% python3 -q
>>> import numpy as np
>>> np.set_printoptions(precision=2, suppress=True, linewidth=160)
>>> rd = lambda a: np.round(a, 2) + 0
>>> E = np.loadtxt("arr.csv", delimiter=",")
>>> E
array([[ -3.,  -1., -10.,  10., -15.,   1.,   5.,   7.,   1.,   1.,   4.,  -5.,  -9.,  10.],
       [  0., -10.,   6.,   8.,  -5.,  -8.,  -5.,   6.,   4.,  -2.,  -4.,   9.,  -9.,  -3.],
       [  1.,   6.,   5.,   2., -13.,  -7.,   8.,  14.,  17.,  -7.,  -3.,   6., -12.,  16.],
       [ -9.,  -8.,   0.,   8., -10., -12.,   3.,  -6.,  -1.,   3.,   5.,  10., -12.,   3.],
       [  0., -10.,   6.,   8.,  -5.,  -8.,  -5.,   6.,   4.,  -2.,  -4.,   9.,  -9.,  -3.],
       [  3.,  -5.,   5.,   0.,  -5.,  -4.,   0.,   3.,   3.,  -5.,  -4.,   5.,  -5.,   3.],
       [ -1.,  -1.,   1.,  -2.,  -5.,  -3.,  -2.,  -2.,  -6.,   1.,   4.,  -8.,  -5.,  -2.],
       [  1.,   1.,  -8.,   0.,  -5.,   8.,   0.,   8.,   2.,   1.,  -3.,  -6.,   3.,   6.],
       [  9.,  -8.,   9.,  10., -12., -17.,  -6.,  -1., -10.,   6.,  -3.,  -6.,   1.,  -2.],
       [ -3.,  -5.,  -2.,  16.,  -8.,  -7.,  -4.,  -8., -11.,  10.,   5.,  -4.,   2.,   7.],
       [  5.,  -5., -11.,   4.,  -1.,   5.,   1.,  18.,   9.,  -5.,  -4.,  -3.,   4.,   5.],
       [  2.,   2.,   4.,  -9., -14.,  -7.,   2.,  11.,   6.,  -2.,  -2.,  -6., -13.,   6.],
       [  2.,  -8.,   2.,   8.,   0.,  -8.,  -3.,   8.,   4.,  -1.,  -1.,   5.,   1.,  -5.],
       [  5.,   0.,   3.,  -4.,   0.,  -7.,   4.,  10.,   7.,  -2.,   2.,   1.,   4.,   2.],
       [ -2.,   6.,   4.,   5.,  -4.,  -6.,   6.,   6.,   9.,  -2.,   6.,   4.,  -5.,   9.],
       [ -1.,  -4.,  -5.,   3.,  -1.,  -1.,   3.,   0.,   0.,   3.,   0.,   5.,  -3.,  -2.],
       [  3., -12.,  -3.,   7.,  -2.,   2.,  -3.,  11.,   4.,  -6.,  -2.,   4.,  -4.,   3.],
       [  6.,  -6.,   1.,  10.,  -9.,  -4.,  -2.,   0.,   0.,   0.,  -2.,  -3.,  -1.,   9.],
       [  0.,   3.,   2.,  -4.,   0.,  -3.,   2.,   5.,   4.,   2.,   3.,   0.,  -1.,   1.],
       [ -3.,  -1., -12.,  -3.,  -6.,   9.,   0.,   5.,   1.,   1.,   2., -10.,   2.,   8.],
       [ -3.,  -1.,  -5.,   7., -12., -12.,   2.,  -4.,  -1.,   5.,   2.,  -7.,  -1.,  12.],
       [  7.,  -4.,   7.,  14.,  -9.,  -7.,  -2.,  16.,   6.,   4.,  -5.,  -4.,  -9.,   2.],
       [ -2.,   1.,   7.,   0.,  -4.,  -8.,  -2.,   3.,   1.,   7.,   3.,   2.,  -1.,  -3.],
       [  1.,   1.,   9.,   5.,  -8., -11.,   2.,   0.,  -2.,  -4.,  -1.,   3., -12.,   3.],
       [  0.,   0.,   0.,   0.,   0.,   0.,   0.,   0.,   0.,   0.,   0.,   0.,   0.,   0.],
       [ -1.,  -4.,   3.,  -7.,  -6.,  -6.,   2.,   5.,   6.,  -3.,   4.,   1.,  -7.,   6.],
       [  7.,  -5.,  -9.,   6.,  -4.,  -4.,   1.,  10.,   7.,  -2.,  -7.,  -5.,  -1.,   8.],
       [  1.,   1.,  -2.,   3.,   0.,  -5.,   6.,   9.,   4.,  -1.,   8.,   0.,   6.,   8.],
       [  1.,  -3.,   5.,   5.,  -8., -12.,  -4.,  -2.,  -4.,  11.,   2.,  -3.,  -1.,   2.],
       [  2.,  -4.,   1.,   1., -16.,   5.,   3.,  23.,  16.,  -3.,  -5.,  -2.,  -4.,  14.],
       [ -5.,   2.,  -6.,  -3., -10.,  -1.,   6.,   9.,   8.,  -2.,   5.,  -3.,  -7.,  16.],
       [  1.,  -1.,  -1.,   6., -12.,  -6.,  -4.,  -2.,  -3.,   9.,  -6.,  -6.,  -2.,   5.],
       [ -1.,   1.,   3.,   3.,   0.,   3.,   1.,   5.,   3.,   3.,  -5.,   1.,   1.,  -2.],
       [  0.,  -5.,  -8.,  12., -11.,  -2.,   8.,  22.,  18.,  -5.,  -1.,  10., -14.,  14.],
       [  0., -10.,  -2.,  12.,  -9., -10.,  -3.,  -7.,  -8.,  12.,  -1.,   2.,  -3.,  -1.],
       [  8.,  -7.,  -1.,   5.,  -4.,  -8.,   0.,   0.,  -2.,   0.,  -2.,  -4.,   5.,   6.],
       [  3.,   3.,   6.,  10., -16.,  -9.,   3.,   5.,   1.,   3., -12.,  -4., -13.,  10.],
       [  3.,  -2.,   4.,   7.,  -6.,   5.,   1.,  18.,   9.,   2.,  -1.,   0.,   4.,   5.],
       [  8.,  -8.,   7.,   2.,  -6.,  -3.,   3.,  21.,  10.,  -3.,  -5.,   4.,   5.,   5.]])
>>> # rows 1 and 4 are equal
>>> Xs = E - E.mean(axis=0)
>>> left, sv, Vt = np.linalg.svd(Xs, full_matrices=False)
>>> rd(Xs.mean(axis=0))
array([0., 0., 0., 0., 0., 0., 0., 0., 0., 0., 0., 0., 0., 0.])
